In [1]: import numpy as np

In [2]: np.set_printoptions(precision=2, suppress=True, linewidth=140, floatmode="fixed")

In [3]: mat = np.loadtxt("dump.csv", delimiter=",")

In [4]: mat
Out[4]: 
array([[-1.00, -1.00,  1.00, -2.00,  2.00,  1.00, -1.00, -2.00,  1.00,  0.00,  1.00],
       [-2.00,  2.00, -1.00,  1.00, -2.00, -2.00,  1.00, -1.00, -2.00, -1.00, -1.00],
       [-1.00,  1.00,  0.00,  0.00,  1.00,  1.00, -1.00,  1.00, -2.00, -2.00, -2.00],
       [ 1.00,  2.00, -1.00,  0.00, -2.00,  2.00,  0.00, -1.00,  0.00,  0.00,  2.00],
       [-1.00,  0.00,  2.00,  1.00,  2.00,  2.00,  2.00, -2.00,  0.00,  1.00,  0.00],
       [-1.00,  1.00,  1.00,  1.00,  2.00,  0.00,  1.00,  1.00,  2.00,  0.00,  1.00],
       [-1.00,  0.00,  1.00,  1.00,  1.00,  2.00,  1.00,  0.00, -1.00,  1.00, -2.00],
       [ 1.00, -1.00,  1.00,  0.00, -2.00,  2.00, -2.00,  1.00,  1.00,  2.00,  1.00],
       [-2.00,  0.00,  0.00,  1.00, -2.00,  2.00, -2.00,  2.00,  1.00,  0.00,  0.00],
       [-1.00, -2.00, -1.00, -1.00,  0.00,  0.00,  0.00,  2.00,  2.00, -1.00,  2.00],
       [ 2.00, -2.00,  0.00, -1.00,  1.00,  2.00,  2.00, -2.00,  1.00, -1.00,  1.00]])

In [5]: np.linalg.norm(mat, axis=1)
Out[5]: array([4.36, 5.10, 4.24, 4.36, 4.80, 3.87, 3.87, 4.69, 4.69, 4.47, 5.00])

In [6]: np.round(np.linalg.norm(mat, 2), 2)
Out[6]: np.float64(7.76)

In [7]: round(np.linalg.norm(mat, 1), 2), round(float(np.linalg.norm(mat, np.inf)), 2)
Out[7]: (np.float64(17.0), 16.0)

In [8]: np.sort(np.abs(np.linalg.eigvals(mat)))
Out[8]: array([0.88, 1.95, 2.07, 2.07, 2.66, 2.66, 3.61, 3.61, 4.40, 4.40, 4.65])

In [9]: np.round(np.abs(np.linalg.eigvals(mat)).max(), 2)
Out[9]: np.float64(4.65)

In [10]: C = np.array([[3, 0, 0, 1, 1, 1, 2, 5, 0, 0, 0, 5],
    ...:     [1, 3, 0, 0, 5, 5, 1, 0, 1, 2, 3, 2],
    ...:     [4, 2, 3, 2, 2, 3, 3, 0, 3, 5, 4, 4],
    ...:     [0, 0, 0, 2, 1, 3, 3, 3, 5, 0, 2, 1],
    ...:     [2, 5, 5, 0, 0, 4, 2, 0, 3, 5, 1, 2],
    ...:     [3, 1, 1, 2, 0, 3, 4, 1, 1, 0, 1, 4],
    ...:     [5, 2, 5, 1, 4, 4, 4, 2, 3, 3, 0, 5],
    ...:     [5, 4, 3, 3, 4, 0, 0, 2, 0, 0, 2, 0],
    ...:     [2, 5, 5, 3, 2, 0, 2, 4, 2, 1, 5, 2],
    ...:     [5, 1, 4, 4, 0, 5, 0, 4, 5, 1, 1, 5],
    ...:     [2, 1, 2, 0, 5, 3, 3, 1, 5, 3, 3, 5],
    ...:     [1, 0, 0, 4, 5, 0, 3, 3, 2, 0, 2, 3]])

In [11]: rng = np.random.default_rng(20)

In [12]: E = (rng.random((16, 12)) < 0.25) @ C

In [13]: E
Out[13]: 
array([[12,  5,  9,  5,  6, 10, 11,  3,  7,  8,  5, 13],
       [14, 10,  7, 11, 16, 11, 11,  6,  7,  7, 12, 13],
       [ 8,  3,  6,  3,  4,  7,  8,  3,  4,  3,  1,  9],
       [10,  8,  4, 11, 15, 11, 11,  9,  9,  2, 10, 10],
       [ 9, 12, 13,  5,  7, 10, 11,  6, 11,  9, 10, 13],
       [10,  8, 12,  8, 16,  7, 12, 10, 12,  7, 10, 15],
       [ 0,  0,  0,  0,  0,  0,  0,  0,  0,  0,  0,  0],
       [ 4,  2,  3,  2,  2,  3,  3,  0,  3,  5,  4,  4],
       [13,  4, 11,  9, 14, 12, 10, 10, 15,  7,  6, 18],
       [ 5,  5,  5,  1,  1,  5,  4,  5,  3,  5,  1,  7],
       [18,  8,  9, 12, 17, 10, 15, 12, 11,  8, 12, 21],
       [ 8,  3,  6,  3,  4,  7,  8,  3,  4,  3,  1,  9],
       [23, 13, 19, 16, 21, 13, 14, 21, 17,  8, 13, 25],
       [ 6,  1,  1,  3,  1,  4,  6,  6,  1,  0,  1,  9],
       [16, 12, 15,  9,  6, 12,  5,  6, 11, 11,  8, 11],
       [ 1,  3,  0,  0,  5,  5,  1,  0,  1,  2,  3,  2]])

In [14]: # row 11 repeats row 2

In [15]: q, Rm = np.linalg.qr(E)

In [16]: q.shape, Rm.shape
Out[16]: ((16, 12), (12, 12))

In [17]: np.abs(np.diag(Rm))
Out[17]: array([45.88, 10.52,  9.89,  6.59,  9.70,  7.51,  8.55,  8.44,  3.23,  2.87,  2.32,  1.93])

In [18]: round(float(abs(Rm[0, 0])), 2), round(float(np.linalg.norm(E[:, 0])), 2)
Out[18]: (45.88, 45.88)
